$ python3 -q
>>> import numpy as np
>>> np.set_printoptions(precision=2, suppress=True, linewidth=140, sign=" ")
>>> rnd = lambda a: np.round(a, 2) + 0
>>> E = np.array([[9, 6, 9, 3, 6, 6],
...     [-9, -6, -9, -3, -6, -6],
...     [12, 8, 12, 4, 8, 8],
...     [-3, -2, -3, -1, -2, -2],
...     [6, 4, 6, 2, 4, 4]])
>>> left, sigma, Vt = np.linalg.svd(E)
>>> V = Vt[:(sigma > 1e-8).sum()]
>>> rng = np.random.default_rng(86288)
>>> x0 = E[1] + 5 * E[3] + rng.integers(2) * np.eye(6)[3]
>>> x0
array([-24., -16., -24.,  -7., -16., -16.])
>>> print(np.allclose(V.T @ V @ x0, x0))
False
>>> rnd(np.linalg.norm(x0 - V.T @ V @ x0))
np.float64(0.98)
>>> rnd(V.T @ V)
array([[ 0.29,  0.19,  0.29,  0.1 ,  0.19,  0.19],
       [ 0.19,  0.13,  0.19,  0.06,  0.13,  0.13],
       [ 0.29,  0.19,  0.29,  0.1 ,  0.19,  0.19],
       [ 0.1 ,  0.06,  0.1 ,  0.03,  0.06,  0.06],
       [ 0.19,  0.13,  0.19,  0.06,  0.13,  0.13],
       [ 0.19,  0.13,  0.19,  0.06,  0.13,  0.13]])
>>> w1 = np.array([[5, 1, 2, 4, 1],
...     [3, 0, 4, 3, 4],
...     [3, 1, 5, 0, 5],
...     [5, 4, 3, 4, 5],
...     [4, 3, 5, 0, 5],
...     [1, 2, 2, 2, 0]])
>>> coef = np.array([-1, -2, -2, 0, -2])
>>> H = np.maximum(E @ w1 + coef, 0)
>>> print((H > 0).mean(axis=0))
[ 0.6  0.6  0.6  0.6  0.6]
>>> C = np.array([[1, -2], [3, 1], [2, 2], [-1, -1], [1, -2]])
>>> H @ C
array([[ 623, -258],
       [   0,    0],
       [ 835, -344],
       [   0,    0],
       [ 411, -172]])
>>> w1 @ C
array([[  9, -11],
       [ 12,  -9],
       [ 21,  -5],
       [ 24, -14],
       [ 28,  -5],
       [  9,   2]])
>>> (H @ C).round(6).argmax(axis=1)
array([ 0,  0,  0,  0,  0])
>>> np.unique(E.round(6), axis=0).shape
(5, 6)
>>> print(np.linalg.lstsq(E[:-1].T, E[-1])[2])
1
>>> M = np.load("data.npy")
>>> rnd(M)
array([[-33.41,  72.25, -58.72,  89.77,  14.1 ],
       [-27.83,  64.05, -51.56,  80.49,  14.21],
       [-21.72,  54.87, -43.57,  70.03,  14.15],
       [-14.47,  43.58, -33.79,  57.01,  13.74],
       [ -3.72,  25.27, -18.14,  35.33,  11.87],
       [ -3.46,  24.8 , -17.74,  34.75,  11.79],
       [  3.  ,   9.91,  -5.56,  15.91,   7.84],
       [  3.7 ,   5.52,  -2.32,   9.76,   5.58],
       [  3.7 ,   5.33,  -2.19,   9.47,   5.45],
       [  3.65,   4.54,  -1.67,   8.29,   4.91],
       [  3.23,   2.88,  -0.67,   5.63,   3.53],
       [  2.97,   2.36,  -0.41,   4.75,   3.02],
       [  2.05,   1.27,   0.  ,   2.73,   1.75],
       [ -1.27,  -0.67,  -0.19,  -1.45,  -0.62],
       [ -2.54,  -1.86,  -0.28,  -3.49,  -0.71],
       [ -2.84,  -2.6 ,  -0.16,  -4.55,  -0.44],
       [ -2.38,  -6.12,   1.23,  -8.79,   1.66],
       [ -2.31,  -6.31,   1.33,  -9.  ,   1.79],
       [  2.01, -14.28,   6.08, -17.37,   7.27],
       [  3.71, -16.85,   7.79, -19.97,   9.04],
       [ 11.67, -27.86,  15.52, -30.91,  16.46],
       [ 12.51, -28.97,  16.32, -32.  ,  17.2 ],
       [ 29.48, -50.39,  32.37, -52.92,  31.03],
       [ 41.52, -65.02,  43.67, -67.11,  40.16]])
>>> rnd(M @ np.linalg.pinv(M) @ M)
array([[-33.41,  72.25, -58.72,  89.77,  14.1 ],
       [-27.83,  64.05, -51.56,  80.49,  14.21],
       [-21.72,  54.87, -43.57,  70.03,  14.15],
       [-14.47,  43.58, -33.79,  57.01,  13.74],
       [ -3.72,  25.27, -18.14,  35.33,  11.87],
       [ -3.46,  24.8 , -17.74,  34.75,  11.79],
       [  3.  ,   9.91,  -5.56,  15.91,   7.84],
       [  3.7 ,   5.52,  -2.32,   9.76,   5.58],
       [  3.7 ,   5.33,  -2.19,   9.47,   5.45],
       [  3.65,   4.54,  -1.67,   8.29,   4.91],
       [  3.23,   2.88,  -0.67,   5.63,   3.53],
       [  2.97,   2.36,  -0.41,   4.75,   3.02],
       [  2.05,   1.27,   0.  ,   2.73,   1.75],
       [ -1.27,  -0.67,  -0.19,  -1.45,  -0.62],
       [ -2.54,  -1.86,  -0.28,  -3.49,  -0.71],
       [ -2.84,  -2.6 ,  -0.16,  -4.55,  -0.44],
       [ -2.38,  -6.12,   1.23,  -8.79,   1.66],
       [ -2.31,  -6.31,   1.33,  -9.  ,   1.79],
       [  2.01, -14.28,   6.08, -17.37,   7.27],
       [  3.71, -16.85,   7.79, -19.97,   9.04],
       [ 11.67, -27.86,  15.52, -30.91,  16.46],
       [ 12.51, -28.97,  16.32, -32.  ,  17.2 ],
       [ 29.48, -50.39,  32.37, -52.92,  31.03],
       [ 41.52, -65.02,  43.67, -67.11,  40.16]])
>>> np.allclose(M[:-1].T @ np.linalg.lstsq(M[:-1].T, M[-1])[0], M[-1])
True
>>> np.unique(M.round(6), axis=0).shape
(24, 5)
>>> Xs = M - M.mean(axis=0)
>>> left, sigma, Vt = np.linalg.svd(Xs, full_matrices=False)
>>> rnd(Vt[0] * np.sign(Vt[0, np.abs(Vt[0]).argmax()]))
array([-0.26,  0.56, -0.41,  0.67, -0.05])
>>> print(rnd((sigma ** 2).sum() ** 2 / (sigma ** 4).sum()))
1.08
>>> np.abs(left[:, 0]).argmax()
np.int64(0)
>>> np.linalg.matrix_rank(Xs)
np.int64(3)
>>> C2 = M.T @ M
>>> rnd(np.trace(C2)), rnd((M ** 2).sum())
(np.float64(84054.61), np.float64(84054.61))
>>> np.linalg.matrix_rank(C2)
np.int64(3)
>>> print(np.allclose(C2, C2.T))
True
>>> print(rnd(np.linalg.svd(M, compute_uv=False) ** 2))
[ 78460.36   5070.81    523.44      0.        0.  ]
>>> (M @ M.T).shape
(24, 24)
>>> W0 = np.load("w.npy")
>>> rnd(W0)
array([[ 0.77,  2.05,  0.01,  1.67, -1.19, -0.2 ],
       [ 0.  ,  1.03, -0.49,  0.57,  2.66, -0.54],
       [-0.51, -1.52,  0.91,  1.98,  0.07, -1.29],
       [ 1.02, -0.99, -0.88,  1.27,  0.38,  2.11],
       [ 0.77, -0.6 , -2.37, -0.12, -0.48, -1.48],
       [-2.55,  0.34, -1.24,  0.58, -0.36,  0.6 ]])
>>> f = np.array([-2, -1, -2, -2, -2, 2])
>>> Y = W0 + np.outer(f, np.eye(6)[3])
>>> rnd(Y)
array([[ 0.77,  2.05,  0.01, -0.33, -1.19, -0.2 ],
       [ 0.  ,  1.03, -0.49, -0.43,  2.66, -0.54],
       [-0.51, -1.52,  0.91, -0.02,  0.07, -1.29],
       [ 1.02, -0.99, -0.88, -0.73,  0.38,  2.11],
       [ 0.77, -0.6 , -2.37, -2.12, -0.48, -1.48],
       [-2.55,  0.34, -1.24,  2.58, -0.36,  0.6 ]])
>>> np.linalg.matrix_rank(Y - W0)
np.int64(1)
>>> def softmax(z):
...     e = np.exp(z - z.max(axis=-1, keepdims=True))
...     return e / e.sum(axis=-1, keepdims=True)
... 
>>> rnd(softmax(W0[2] + -3))
array([ 0.05,  0.02,  0.21,  0.61,  0.09,  0.02])
>>> S = W0 @ W0.T / np.sqrt(6)
>>> rnd(softmax(S)[2] @ W0)
array([-0.45, -1.3 ,  0.7 ,  1.85,  0.09, -1.14])
>>> rnd(np.linalg.norm(W0, axis=0))
array([ 3.,  3.,  3.,  3.,  3.,  3.])
>>> rnd(W0[:, 1] @ W0[:, 4])
np.float64(0.0)
>>> rnd(W0 @ W0.T)
array([[ 9.,  0.,  0.,  0.,  0.,  0.],
       [ 0.,  9.,  0.,  0.,  0.,  0.],
       [ 0.,  0.,  9.,  0.,  0.,  0.],
       [ 0.,  0.,  0.,  9.,  0.,  0.],
       [ 0.,  0.,  0.,  0.,  9.,  0.],
       [ 0.,  0.,  0.,  0.,  0.,  9.]])
>>> idx = rng.permutation(6)
>>> idx
array([ 0,  3,  5,  2,  4,  1])
>>> Y = W0[idx][:, idx]
>>> rnd(np.diag(Y))
array([ 0.77,  1.27,  0.6 ,  0.91, -0.48,  1.03])
>>> rnd(np.linalg.det(Y)), rnd(np.linalg.det(W0[idx]))
(np.float64(-729.0), np.float64(729.0))
>>> rnd(np.trace(Y))
np.float64(4.1)
>>> f = np.array([0, 0, 1, 2]) + 0.5
>>> arr = np.outer(f, f) / (f @ f)
>>> rnd(arr)
array([[ 0.03,  0.03,  0.08,  0.14],
       [ 0.03,  0.03,  0.08,  0.14],
       [ 0.08,  0.08,  0.25,  0.42],
       [ 0.14,  0.14,  0.42,  0.69]])
>>> left, sigma, Vt = np.linalg.svd(arr, full_matrices=False)
>>> np.allclose(left * sigma @ Vt, arr)
True
>>> np.sqrt((sigma ** 2).sum()), rnd(np.linalg.norm(arr))
(np.float64(1.0), np.float64(1.0))
>>> rnd(left.T @ left)
array([[ 1.,  0.,  0.,  0.],
       [ 0.,  1.,  0.,  0.],
       [ 0.,  0.,  1.,  0.],
       [ 0.,  0.,  0.,  1.]])
>>> print(rnd(Vt @ Vt.T))
[[ 1.  0.  0.  0.]
 [ 0.  1.  0.  0.]
 [ 0.  0.  1.  0.]
 [ 0.  0.  0.  1.]]
>>> rnd(np.abs(Vt[0]))
array([ 0.17,  0.17,  0.5 ,  0.83])
>>> np.linalg.matrix_rank(arr, rtol=0.1)
np.int64(1)
>>> rnd(arr.sum(axis=0))
array([ 0.28,  0.28,  0.83,  1.39])
>>> rnd(np.abs(arr).max())
np.float64(0.69)
>>> rnd(arr.sum(axis=1))
array([ 0.28,  0.28,  0.83,  1.39])
>>> np.linalg.matrix_rank(arr)
np.int64(1)
>>> np.unravel_index(np.abs(arr).argmax(), arr.shape)
(np.int64(3), np.int64(3))
>>> print(np.count_nonzero(arr))
16
>>> rnd(np.diff(arr, axis=0))
array([[ 0.  ,  0.  ,  0.  ,  0.  ],
       [ 0.06,  0.06,  0.17,  0.28],
       [ 0.06,  0.06,  0.17,  0.28]])
>>> Y = np.array([[-2, 2, 1], [2, 2, 0], [2, -1, -2]])
>>> X = Y + Y.T
>>> print(X)
[[-4  4  3]
 [ 4  4 -1]
 [ 3 -1 -4]]
>>> # symmetric
>>> ev, V = np.linalg.eigh(X)
>>> x0 = np.array([7, 3, 2])
>>> (np.sign(V[:, -1].round(6)) == np.sign(V[0, -1].round(6))).astype(int)
array([ 1,  1,  1])
>>> K = np.load("case4.npy")
>>> K
array([[ 0,  1,  1],
       [ 1,  0,  0],
       [ 1,  0,  0]])
>>> # column 2 repeats column 1
>>> left, sigma, Vt = np.linalg.svd(K)
>>> V = Vt[:(sigma > 1e-8).sum()]
>>> x0 = K[0] + 4 * K[2] + rng.integers(2) * np.eye(3)[1]
>>> print(x0)
[ 4.  2.  1.]
>>> np.allclose(V.T @ V @ x0, x0)
False
>>> rnd(np.diag(V.T @ V))
array([ 1. ,  0.5,  0.5])
>>> r = np.linalg.matrix_rank(K)
>>> r
np.int64(2)
>>> ns = np.linalg.svd(K)[2][r:].T
>>> rnd(K @ ns)
array([[ 0.],
       [ 0.],
       [ 0.]])
>>> rnd(ns @ ns.T)
array([[ 0. ,  0. ,  0. ],
       [ 0. ,  0.5, -0.5],
       [ 0. , -0.5,  0.5]])
>>> rnd(ns[:, 0] / ns[np.abs(ns[:, 0]).round(6).argmax(), 0])
array([ 0.,  1., -1.])
>>> [int(np.linalg.matrix_rank(np.delete(K, i, axis=0))) for i in range(3)]
[1, 2, 2]
>>> mat = np.load("block18.npy")
>>> print(mat)
[[ 2.    0.57 -0.72]
 [ 2.8   2.02 -1.21]
 [ 0.79 -4.42  0.63]
 [ 1.57 -3.    0.05]
 [-1.22  0.81  0.23]
 [ 0.    0.03  0.  ]
 [ 2.01  0.59 -0.72]
 [ 2.8   1.98 -1.24]
 [ 4.02  1.24 -1.37]
 [ 1.18 -0.77 -0.17]
 [-1.96 -0.62  0.72]
 [-3.23  0.21  0.89]
 [-1.2   0.84  0.2 ]
 [-1.61 -2.78  1.01]
 [-0.38 -3.58  0.78]
 [ 3.24 -0.22 -0.9 ]
 [-0.86 -1.4   0.53]
 [ 2.42 -1.59 -0.39]
 [ 0.36  3.62 -0.78]
 [ 0.8  -4.4   0.59]
 [ 0.8  -4.37  0.61]
 [ 0.03  0.01  0.  ]
 [-0.81 -1.41  0.52]
 [ 0.81  1.42 -0.48]
 [-3.18  0.18  0.92]
 [ 2.4  -1.63 -0.4 ]]
>>> Xs = mat - mat.mean(axis=0)
>>> V = np.linalg.svd(Xs)[2][:2]
>>> Y = Xs - Xs @ V.T @ V
>>> rnd(np.cov(Xs @ V.T, rowvar=False))
array([[ 5.18,  0.  ],
       [ 0.  ,  3.62]])
>>> print(np.linalg.norm(Y, axis=1).round(6).argmax())
3
>>> rnd((Xs @ V.T).std(axis=0))
array([ 2.23,  1.87])
>>> Y = np.array([[-2, 9], [-8, 2]])
>>> C = np.array([[-1, -2], [-2, 0]])
>>> m1 = np.kron(Y, C)
>>> m1
array([[  2,   4,  -9, -18],
       [  4,   0, -18,   0],
       [  8,  16,  -2,  -4],
       [ 16,   0,  -4,   0]])
>>> hat = np.triu(np.array([[3, 2, -2, 0], [2, -1, 2, 3], [-3, 1, -2, -3], [-3, 1, -1, 0]]), 1) + np.eye(4)
>>> Y = hat @ m1 @ np.linalg.inv(hat)
>>> rnd(np.poly(Y))
array([     1.,      0.,    612.,      0.,  73984.])
>>> rnd(np.linalg.det(Y))
np.float64(73984.0)
